% ipython --no-banner

In [1]: import numpy as np

In [2]: from numpy import linalg as LA

In [3]: np.set_printoptions(precision=4, suppress=True, linewidth=200)

In [4]: rng = np.random.default_rng(410)

In [5]: arr = (rng.random((6, 6)) < 0.3) + np.eye(6)

In [6]: arr /= arr.sum(axis=1, keepdims=True)

In [7]: arr
Out[7]: 
array([[1.    , 0.    , 0.    , 0.    , 0.    , 0.    ],
       [0.    , 0.5   , 0.    , 0.    , 0.5   , 0.    ],
       [0.1667, 0.1667, 0.3333, 0.    , 0.1667, 0.1667],
       [0.    , 0.    , 0.    , 1.    , 0.    , 0.    ],
       [0.    , 0.    , 0.    , 0.    , 1.    , 0.    ],
       [0.    , 0.3333, 0.3333, 0.    , 0.    , 0.3333]])

In [8]: round(float(LA.norm(arr[4], 1)), 4), round(float(LA.norm(arr[4], np.inf)), 4)
Out[8]: (1.0, 1.0)

In [9]: round(float(LA.norm(arr, "nuc")), 4)
Out[9]: 4.3551

In [10]: round(float(LA.norm(arr) ** 2 / LA.norm(arr, 2) ** 2), 4)
Out[10]: 2.9456

In [11]: arr[4] @ arr[5]
Out[11]: np.float64(0.0)

In [12]: A2 = arr / np.sqrt((arr ** 2).mean(axis=1, keepdims=True))

In [13]: A2[2]
Out[13]: array([0.866 , 0.866 , 1.7321, 0.    , 0.866 , 0.866 ])

In [14]: LA.matrix_rank(arr - arr.mean(axis=1, keepdims=True))
Out[14]: np.int64(5)

In [15]: arr - arr.mean(axis=1, keepdims=True)
Out[15]: 
array([[ 0.8333, -0.1667, -0.1667, -0.1667, -0.1667, -0.1667],
       [-0.1667,  0.3333, -0.1667, -0.1667,  0.3333, -0.1667],
       [ 0.    ,  0.    ,  0.1667, -0.1667,  0.    ,  0.    ],
       [-0.1667, -0.1667, -0.1667,  0.8333, -0.1667, -0.1667],
       [-0.1667, -0.1667, -0.1667, -0.1667,  0.8333, -0.1667],
       [-0.1667,  0.1667,  0.1667, -0.1667, -0.1667,  0.1667]])

In [16]: LA.norm(A2, axis=1)
Out[16]: array([2.4495, 2.4495, 2.4495, 2.4495, 2.4495, 2.4495])

In [17]: K = np.load("sample2.npy")

In [18]: K
Out[18]: 
array([[ 0.2   ,  0.8   , -0.8146],
       [ 0.6   , -0.5   ,  0.3969],
       [-0.3   ,  0.1   ,  0.0768],
       [-0.4   ,  1.    , -0.9932],
       [-0.2   ,  1.    , -1.1395],
       [-0.4   ,  0.1   , -0.2726],
       [ 2.2   ,  0.3   , -0.2561],
       [-0.9   , -0.6   ,  0.559 ],
       [-0.4   , -1.5   ,  1.3606],
       [-0.2   ,  2.4   , -2.475 ],
       [ 0.4   ,  0.4   , -0.3731],
       [-0.1   , -0.1   ,  0.1477],
       [-0.7   ,  1.2   , -1.2566],
       [-1.1   ,  1.    , -0.8545],
       [-0.6   ,  1.6   , -1.677 ],
       [ 0.4   , -0.4   ,  0.4755],
       [-0.2   , -1.7   ,  1.5802],
       [ 0.3   , -1.1   ,  1.0267]])

In [19]: P = K @ LA.solve(K.T @ K, K.T)

In [20]: np.round(LA.eigvalsh(P), 4) + 0
Out[20]: array([0., 0., 0., 0., 0., 0., 0., 0., 0., 0., 0., 0., 0., 0., 0., 1., 1., 1.])

In [21]: Uu, sv, VT = LA.svd(K)

In [22]: sv
Out[22]: array([6.4559, 2.9756, 0.2963])

In [23]: A2 = Uu[:, :2] @ np.diag(sv[:2]) @ VT[:2]

In [24]: round(float(np.abs(K - A2).max()), 4)
Out[24]: 0.0913

In [25]: np.round(LA.norm(K - A2, 2), 4), np.round(sv[2], 4)
Out[25]: (np.float64(0.2963), np.float64(0.2963))
